% python3 -q
>>> import numpy as np
>>> import numpy.linalg as la
>>> np.set_printoptions(precision=3, suppress=True, linewidth=100, sign=" ")
>>> J = np.load("dump.npy")
>>> J
array([[-1, -3,  1, -3],
       [ 0, -3, -3, -3],
       [ 0,  0, -1, -1],
       [ 0,  0,  0, -3]])
>>> ev, evecs = la.eig(J)
>>> J @ evecs[:, 0] - ev[0] * evecs[:, 0]
array([ 0.,  0.,  0.,  0.])
>>> np.prod(ev)
np.float64(9.0)
>>> ev
array([-1., -3., -1., -3.])
>>> M = np.array([[2, 0, 0, 0, 0],
...     [0, 2, 0, 0, 0],
...     [1, 2, 0, 0, 0],
...     [2, 2, 2, 2, 0],
...     [1, 1, 1, 2, 2]])
>>> M
array([[ 2,  0,  0,  0,  0],
       [ 0,  2,  0,  0,  0],
       [ 1,  2,  0,  0,  0],
       [ 2,  2,  2,  2,  0],
       [ 1,  1,  1,  2,  2]])
>>> U, sv, Vh = la.svd(M)
>>> np.argmax(sv[:-1] / (sv[1:] + 1e-6)) + 1
np.int64(4)
>>> sv.round(3) + 0
array([ 5.299,  2.449,  2.   ,  1.387,  0.   ])
>>> M2 = U[:, :4] @ np.diag(sv[:4]) @ Vh[:4]
>>> round(float(la.norm(M - M2, 2)), 3), round(sv[4], 3)
(0.0, np.float64(0.0))
>>> np.round(la.norm(M - M2) / la.norm(M), 3)
np.float64(0.0)
>>> M2.round(3) + 0
array([[ 2.,  0.,  0.,  0.,  0.],
       [ 0.,  2.,  0.,  0.,  0.],
       [ 1.,  2.,  0.,  0.,  0.],
       [ 2.,  2.,  2.,  2.,  0.],
       [ 1.,  1.,  1.,  2.,  2.]])
>>> la.matrix_rank(M, rtol=0.05)
np.int64(4)
>>> la.matrix_rank(M2)
np.int64(4)
>>> r0 = np.array([2, 2]) + 0.5
>>> E = np.outer(r0, r0) / (r0 @ r0)
>>> E
array([[ 0.5,  0.5],
       [ 0.5,  0.5]])
>>> U, sv, Vh = la.svd(E, full_matrices=False)
>>> np.cumsum(sv ** 2) / np.sum(sv ** 2)
array([ 1.,  1.])
>>> np.abs(Vh[0])
array([ 0.707,  0.707])
>>> U.shape, sv.shape, Vh.shape
((2, 2), (2,), (2, 2))
>>> np.round(U.T @ U, 3) + 0
array([[ 1.,  0.],
       [ 0.,  1.]])
>>> (sv > 1e-8).sum()
np.int64(1)
>>> ev, evecs = la.eigh(E)
>>> vec = np.array([0, 0])
>>> la.eigvalsh(E[1:, 1:])
array([ 0.5])
>>> np.abs(E).sum(axis=1).max(), np.abs(ev).max()
(np.float64(1.0), np.float64(1.0))
>>> (np.sign(evecs[:, -1].round(6)) == np.sign(evecs[0, -1].round(6))).astype(int)
array([ 1,  1])
>>> r = la.matrix_rank(E)
>>> r
np.int64(1)
>>> N = la.svd(E)[2][r:].T
>>> np.round(E @ N, 3) + 0
array([[ 0.],
       [ 0.]])
>>> [int(la.matrix_rank(np.delete(E, i, axis=0))) for i in range(2)]
[1, 1]
